$ ipython --no-banner

In [1]: import numpy as np

In [2]: np.set_printoptions(suppress=True, linewidth=100)

In [3]: rd = lambda a: np.round(a, 1) + 0

In [4]: A2 = np.array([[2, -2, 2], [1, 2, -1], [-2, -1, -2]])

In [5]: K = A2.T @ A2

In [6]: K
Out[6]: 
array([[ 9,  0,  7],
       [ 0,  9, -4],
       [ 7, -4,  9]])

In [7]: vals, V = np.linalg.eigh(K)

In [8]: vec = np.array([2, -2, 1])

In [9]: rd(V * np.maximum(vals, 0) @ V.T)
Out[9]: 
array([[ 9.,  0.,  7.],
       [ 0.,  9., -4.],
       [ 7., -4.,  9.]])

In [10]: rd(np.linalg.eigvalsh(K[1:, 1:]))
Out[10]: array([ 5., 13.])

In [11]: np.abs(K).sum(axis=1).max(), rd(np.abs(vals).max())
Out[11]: (np.int64(20), np.float64(17.1))

In [12]: rd(V * np.abs(vals) @ V.T)
Out[12]: 
array([[ 9.,  0.,  7.],
       [ 0.,  9., -4.],
       [ 7., -4.,  9.]])

In [13]: rd(V * np.sqrt(vals) @ V.T)
Out[13]: 
array([[ 2.7,  0.2,  1.4],
       [ 0.2,  2.9, -0.8],
       [ 1.4, -0.8,  2.5]])

In [14]: L = np.linalg.cholesky(K)

In [15]: rd(np.prod(np.diag(L)) ** 2), rd(np.linalg.det(K))
Out[15]: (np.float64(144.0), np.float64(144.0))

In [16]: rd(np.diag(L) ** 2)
Out[16]: array([9. , 9. , 1.8])

In [17]: rd(L @ L.T)
Out[17]: 
array([[ 9.,  0.,  7.],
       [ 0.,  9., -4.],
       [ 7., -4.,  9.]])

In [18]: np.linalg.eigvalsh(K).min() > 0
Out[18]: np.True_

In [19]: proj = np.triu(np.array([[3, 4, 3], [4, 3, 5], [3, 1, 0]]), 1) + np.eye(3)

In [20]: A2 = proj @ K @ np.linalg.inv(proj)

In [21]: proj @ K - K @ proj
Out[21]: 
array([[ 21., -12., -16.],
       [ 35., -20.,   0.],
       [  0., -28.,  -1.]])

In [22]: np.linalg.matrix_rank(A2)
Out[22]: np.int64(3)

In [23]: rd(np.linalg.det(A2))
Out[23]: np.float64(144.0)

In [24]: A2
Out[24]: 
array([[  30.,  -96.,  408.],
       [  35., -151.,  691.],
       [   7.,  -32.,  148.]])

In [25]: F = np.loadtxt("test10.csv", delimiter=",")

In [26]: F
Out[26]: 
array([[-11.7, -16.2,   0.1],
       [-14.5,  13.8,  -1. ],
       [ -3.1,   1.7,  19.7],
       [ 19.8,   0.5,   3. ],
       [ -0.6,   4.6, -19.4],
       [ 17.1,   2.7,  10. ],
       [ 10.4,  12.5,  11.6],
       [  9.3,  17.6,   2.1],
       [ -0.9, -17. , -10.5],
       [ 11.2,  13.9,  -8.9],
       [ 13.2,  12.7,  -8. ],
       [-11.2, -15.2,   6.7],
       [ 18.7,  -5.2,  -4.7],
       [  9. ,  16.6,  -6.7],
       [-15.2,   1.7, -12.9],
       [ -9.6, -15.2,  -8.8],
       [-10.4, -12.3,  11.9],
       [ -2.4,  -6.4,  18.8],
       [ 19.4,  -3.3,   3.5],
       [  4. , -13.5, -14.2],
       [  4.9,  -4.2,  18.9]])

In [27]: def softmax(z):
    ...:     e = np.exp(z - z.max(axis=-1, keepdims=True))
    ...:     return e / e.sum(axis=-1, keepdims=True)
    ...: 

In [28]: rd(softmax(10 * F[10]))
Out[28]: array([1., 0., 0.])

In [29]: rd(softmax(F[10] + 3))
Out[29]: array([0.6, 0.4, 0. ])

In [30]: S = F @ F.T / np.sqrt(3)

In [31]: rd(softmax(S)[10] @ F)
Out[31]: array([13. , 12.8, -8.1])

In [32]: Xc = F - F.mean(axis=0)

In [33]: V = np.linalg.svd(Xc)[2][:2]

In [34]: A2 = Xc - Xc @ V.T @ V

In [35]: rd(np.cov(Xc @ V.T, rowvar=False))
Out[35]: 
array([[191. ,   0. ],
       [  0. , 135.6]])

In [36]: np.linalg.norm(A2, axis=1).round(6).argmax()
Out[36]: np.int64(1)

In [37]: W0 = np.load("mat.npy")

In [38]: W0
Out[38]: 
array([[0.3, 2. , 2. , 2. ],
       [1. , 3.3, 3. , 1. ],
       [2. , 1. , 2.3, 3. ],
       [0. , 2. , 2. , 2.3]])

In [39]: f = np.array([4, 9, 1, 7])

In [40]: A2 = W0 + np.outer(f, np.eye(4)[1])

In [41]: rd(np.linalg.det(A2) / np.linalg.det(W0)), rd(1 + np.linalg.solve(W0, f)[1])
Out[41]: (np.float64(-31.9), np.float64(-31.9))

In [42]: A2
Out[42]: 
array([[ 0.3,  6. ,  2. ,  2. ],
       [ 1. , 12.3,  3. ,  1. ],
       [ 2. ,  2. ,  2.3,  3. ],
       [ 0. ,  9. ,  2. ,  2.3]])

In [43]: np.linalg.matrix_rank(A2 - W0)
Out[43]: np.int64(1)

In [44]: np.linalg.matrix_rank(np.linalg.inv(A2) - np.linalg.inv(W0), tol=1e-8)
Out[44]: np.int64(1)

In [45]: vec = np.array([-3, 3, -5])

In [46]: y = K @ vec

In [47]: y
Out[47]: array([-62,  47, -78])

In [48]: rd(np.linalg.solve(K, K[:, 1]))
Out[48]: array([0., 1., 0.])

In [49]: rd(np.linalg.solve(K.T, K[1]))
Out[49]: array([0., 1., 0.])

In [50]: rng = np.random.default_rng(84136)

In [51]: idx = rng.permutation(4)

In [52]: idx
Out[52]: array([2, 1, 3, 0])

In [53]: A2 = W0[idx][:, idx]

In [54]: np.diag(A2)
Out[54]: array([2.3, 3.3, 2.3, 0.3])

In [55]: rd(np.linalg.det(A2)), rd(np.linalg.det(W0[idx]))
Out[55]: (np.float64(0.7), np.float64(0.7))

In [56]: rd(np.sort(np.abs(np.linalg.eigvals(A2))))
Out[56]: array([0.3, 0.6, 0.6, 7.5])

In [57]: data = np.triu(rng.random((3, 3)) < 0.8, 1).astype(int)

In [58]: data = data + data.T

In [59]: data
Out[59]: 
array([[0, 1, 1],
       [1, 0, 1],
       [1, 1, 0]])

In [60]: vals, V = np.linalg.eigh(data)

In [61]: vec = np.array([2, 1, 3])

In [62]: rd(np.linalg.eigvalsh(data[1:, 1:]))
Out[62]: array([-1.,  1.])

In [63]: rd(V * np.maximum(vals, 0) @ V.T)
Out[63]: 
array([[0.7, 0.7, 0.7],
       [0.7, 0.7, 0.7],
       [0.7, 0.7, 0.7]])

In [64]: rd(V * np.abs(vals) @ V.T)
Out[64]: 
array([[1.3, 0.3, 0.3],
       [0.3, 1.3, 0.3],
       [0.3, 0.3, 1.3]])

In [65]: vec @ data @ vec
Out[65]: np.int64(22)

In [66]: np.abs(data).sum(axis=1).max(), rd(np.abs(vals).max())
Out[66]: (np.int64(2), np.float64(2.0))

In [67]: vals, V = np.linalg.eigvalsh(data)
---------------------------------------------------------------------------
ValueError                                Traceback (most recent call last)
Cell In[67], line 1
----> 1 vals, V = np.linalg.eigvalsh(data)

ValueError: too many values to unpack (expected 2)

In [68]: vals, V = np.linalg.eigh(data)

In [69]: np.unique(vals.round(6) + 0, return_counts=True)[1]
Out[69]: array([2, 1])

In [70]: rd(np.linalg.eigvalsh(data @ data))
Out[70]: array([1., 1., 4.])

In [71]: rd(vals)
Out[71]: array([-1., -1.,  2.])

In [72]: rd(V.T @ data @ V)
Out[72]: 
array([[-1.,  0.,  0.],
       [ 0., -1.,  0.],
       [ 0.,  0.,  2.]])

In [73]: rd(np.linalg.eigvalsh(data + 3 * np.eye(3)))
Out[73]: array([2., 2., 5.])

In [74]: f, r1 = data[0], data[1]

In [75]: f @ f
Out[75]: np.int64(2)

In [76]: f @ r1
Out[76]: np.int64(1)

In [77]: pr = (f @ r1) / (f @ f) * f

In [78]: rd(np.linalg.norm(f + r1) ** 2 + np.linalg.norm(f - r1) ** 2)
Out[78]: np.float64(8.0)

In [79]: r1 - pr
Out[79]: array([ 1. , -0.5,  0.5])

In [80]: (r1 - pr) @ f
Out[80]: np.float64(0.0)

In [81]: vals, V = np.linalg.eig(data)

In [82]: rd(np.sort(np.linalg.eigvals(data.T)))
Out[82]: array([-1., -1.,  2.])

In [83]: E = np.load("a.npy")

In [84]: rd(E)
Out[84]: 
array([[ 0.5, -0.1, -0.3, -0.4],
       [-0.1,  0. ,  0.1,  0.1],
       [-0.3,  0.1,  0.2,  0.2],
       [-0.4,  0.1,  0.2,  0.3]])

In [85]: left, sv, vt = np.linalg.svd(E)

In [86]: V = vt[:(sv > 1e-8).sum()]

In [87]: vec = E[2] + -3 * E[1] + rng.integers(2) * np.eye(4)[0]

In [88]: rd(vec)
Out[88]: array([0.1, 0. , 0. , 0. ])

In [89]: np.linalg.matrix_rank(np.vstack([E, vec]))
Out[89]: np.int64(1)

In [90]: np.allclose(V.T @ V @ vec, vec)
Out[90]: True

In [91]: J = np.loadtxt("block5.csv", delimiter=",")

In [92]: J
Out[92]: 
array([[ 0.,  3.,  2.,  2.],
       [ 0.,  0., -3., -1.],
       [ 0.,  0.,  0.,  2.],
       [ 0.,  0.,  0.,  0.]])

In [93]: np.linalg.matrix_rank(J, rtol=0.1)
Out[93]: np.int64(3)

In [94]: np.linalg.cond(J) > 100
Out[94]: np.True_

In [95]: left, sv, vt = np.linalg.svd(J)

In [96]: rd(sv)
Out[96]: array([4.8, 2.2, 1.7, 0. ])

In [97]: A2 = left[:, :3] @ np.diag(sv[:3]) @ vt[:3]

In [98]: rd(np.linalg.norm(J - A2, 2)), sv[3]
Out[98]: (np.float64(0.0), np.float64(0.0))

In [99]: np.linalg.matrix_rank(J, rtol=0.05)
Out[99]: np.int64(3)

In [100]: rd(np.linalg.norm(J - A2) / np.linalg.norm(J))
Out[100]: np.float64(0.0)

In [101]: np.linalg.matrix_rank(A2)
Out[101]: np.int64(3)

In [102]: cent = 5 * np.array([[-1.1, 1.2, -1.2], [-2.5, -0.6, 1.9], [1.2, 1.2, 0.1]])

In [103]: idx = rng.integers(0, 3, 16)

In [104]: feats = cent[idx] + rng.normal(size=(16, 3))

In [105]: rd(feats)
Out[105]: 
array([[ -6.2,   7.6,  -6. ],
       [-13. ,  -3. ,   8.9],
       [  5. ,   6.4,  -0.7],
       [  6.4,   5.1,   0.7],
       [-12.1,  -2.6,   9.3],
       [  5.9,   7.2,   1.1],
       [ -4.3,   4.4,  -3.9],
       [ -4.1,   6.5,  -6.7],
       [ -4.7,   6.8,  -6.2],
       [ -5.5,   5.3,  -6.8],
       [ -6.2,   4.2,  -7. ],
       [-11.1,  -1.8,   9.1],
       [-12.7,  -4. ,   9.4],
       [  6. ,   5.9,   1.6],
       [-12.6,  -3.4,   9.2],
       [  4.3,   3.3,  -0.1]])

In [106]: cent = feats[[7, 10]].astype(float)

In [107]: for _ in range(6):
     ...:     idx = np.linalg.norm(feats[:, None] - cent, axis=-1).argmin(axis=1)
     ...:     cent = np.array([feats[idx == j].mean(axis=0) for j in range(2)])
     ...: 

In [108]: idx
Out[108]: array([0, 1, 0, 0, 1, 0, 0, 0, 0, 0, 0, 1, 1, 0, 1, 0])

In [109]: np.bincount(idx)
Out[109]: array([11,  5])

In [110]: rd(cent[1] - cent[0])
Out[110]: array([-12. ,  -8.7,  12.3])

In [111]: rd(cent)
Out[111]: 
array([[ -0.3,   5.7,  -3.1],
       [-12.3,  -3. ,   9.2]])

In [112]: left, sv, vt = np.linalg.svd(W0)

In [113]: rd(sv)
Out[113]: array([7.7, 2.3, 1.4, 0. ])

In [114]: A2 = left[:, :3] @ np.diag(sv[:3]) @ vt[:3]

In [115]: rd(np.linalg.norm(W0 - A2) / np.linalg.norm(W0))
Out[115]: np.float64(0.0)

In [116]: np.linalg.matrix_rank(W0, rtol=0.05)
Out[116]: np.int64(3)

In [117]: rd(np.abs(W0 - A2).max())
Out[117]: np.float64(0.0)
